In [1]: import numpy as np

In [2]: import numpy.linalg as la

In [3]: np.set_printoptions(precision=1, suppress=True, linewidth=140, legacy="1.25")

In [4]: rnd = lambda a: np.round(a, 1) + 0

In [5]: Y = np.array([[0, -1, -4], [-5, 3, -5], [-2, 1, 1]])

In [6]: Z = np.array([[0, -3, 0], [-1, 2, 0], [-2, 2, 2]])

In [7]: J = np.block([[Y, np.array([[-6, -5, -9], [9, -6, -8], [5, -1, 0]])], [np.zeros((3, 3)), Z]])

In [8]: J
Out[8]: 
array([[ 0., -1., -4., -6., -5., -9.],
       [-5.,  3., -5.,  9., -6., -8.],
       [-2.,  1.,  1.,  5., -1.,  0.],
       [ 0.,  0.,  0.,  0., -3.,  0.],
       [ 0.,  0.,  0., -1.,  2.,  0.],
       [ 0.,  0.,  0., -2.,  2.,  2.]])

In [9]: print(rnd(la.matrix_power(J, 2)))
[[ 13.  -7.   1.  -6.   0. -10.]
 [ -5.   9.   0.  54. -43.   5.]
 [ -7.   6.   4.  27. -14.  10.]
 [  0.   0.   0.   3.  -6.   0.]
 [  0.   0.   0.  -2.   7.   0.]
 [  0.   0.   0.  -6.  14.   4.]]

In [10]: (J + J.T) / 2
Out[10]: 
array([[ 0. , -3. , -3. , -3. , -2.5, -4.5],
       [-3. ,  3. , -2. ,  4.5, -3. , -4. ],
       [-3. , -2. ,  1. ,  2.5, -0.5,  0. ],
       [-3. ,  4.5,  2.5,  0. , -2. , -1. ],
       [-2.5, -3. , -0.5, -2. ,  2. ,  1. ],
       [-4.5, -4. ,  0. , -1. ,  1. ,  2. ]])

In [11]: rnd(la.det(J))
Out[11]: 114.0

In [12]: np.trace(J)
Out[12]: 8.0

In [13]: np.allclose(J, J.T)
Out[13]: False

In [14]: rng = np.random.default_rng(25910)

In [15]: E = np.array([[1, -3, -2, 0, 3, 0, 0, 2, 3, 1, -1, -2],
    ...:     [-2, 3, 0, -1, 0, 3, -3, -2, 1, 1, -3, -3],
    ...:     [0, -1, -2, -1, -2, -2, -1, 2, -2, -2, 2, -1],
    ...:     [2, -2, 0, 0, -2, -2, 1, 2, -1, -1, 2, -2],
    ...:     [3, 1, -1, 2, 3, 1, 1, 1, 2, 3, 3, 3],
    ...:     [2, -2, -2, -2, 2, 1, 1, 2, -1, -2, 3, -2],
    ...:     [2, 1, 1, -3, -1, 3, -2, 2, -2, -3, 0, -3],
    ...:     [-1, -3, -1, 2, 2, 3, -3, 0, 1, -3, -1, 1],
    ...:     [-2, 0, 2, -2, 2, -1, 3, 2, -3, -3, 0, 2],
    ...:     [0, 1, -1, -3, 3, 2, 3, 0, 0, 1, 2, 0]]) * (rng.random((10, 12)) < 0.3)

In [16]: E
Out[16]: 
array([[ 0,  0,  0,  0,  0,  0,  0,  2,  0,  1,  0,  0],
       [ 0,  0,  0, -1,  0,  3,  0,  0,  0,  0,  0,  0],
       [ 0,  0, -2,  0,  0,  0,  0,  0, -2,  0,  2,  0],
       [ 0, -2,  0,  0,  0, -2,  0,  2,  0,  0,  0, -2],
       [ 0,  0, -1,  0,  3,  0,  0,  1,  2,  0,  0,  0],
       [ 2,  0,  0,  0,  0,  0,  0,  0,  0, -2,  3, -2],
       [ 0,  1,  0,  0,  0,  3,  0,  0,  0,  0,  0,  0],
       [ 0, -3,  0,  0,  0,  0,  0,  0,  0,  0,  0,  0],
       [ 0,  0,  0,  0,  0,  0,  0,  2,  0,  0,  0,  0],
       [ 0,  0,  0,  0,  0,  2,  0,  0,  0,  0,  0,  0]])

In [17]: la.norm(E, axis=1).argmax()
Out[17]: 5

In [18]: rnd(la.norm(E, axis=0))
Out[18]: array([2. , 3.7, 2.2, 1. , 3. , 5.1, 0. , 3.6, 2.8, 2.2, 3.6, 2.8])

In [19]: rnd(la.norm(E, 1)), rnd(la.norm(E, np.inf))
Out[19]: (10.0, 9.0)
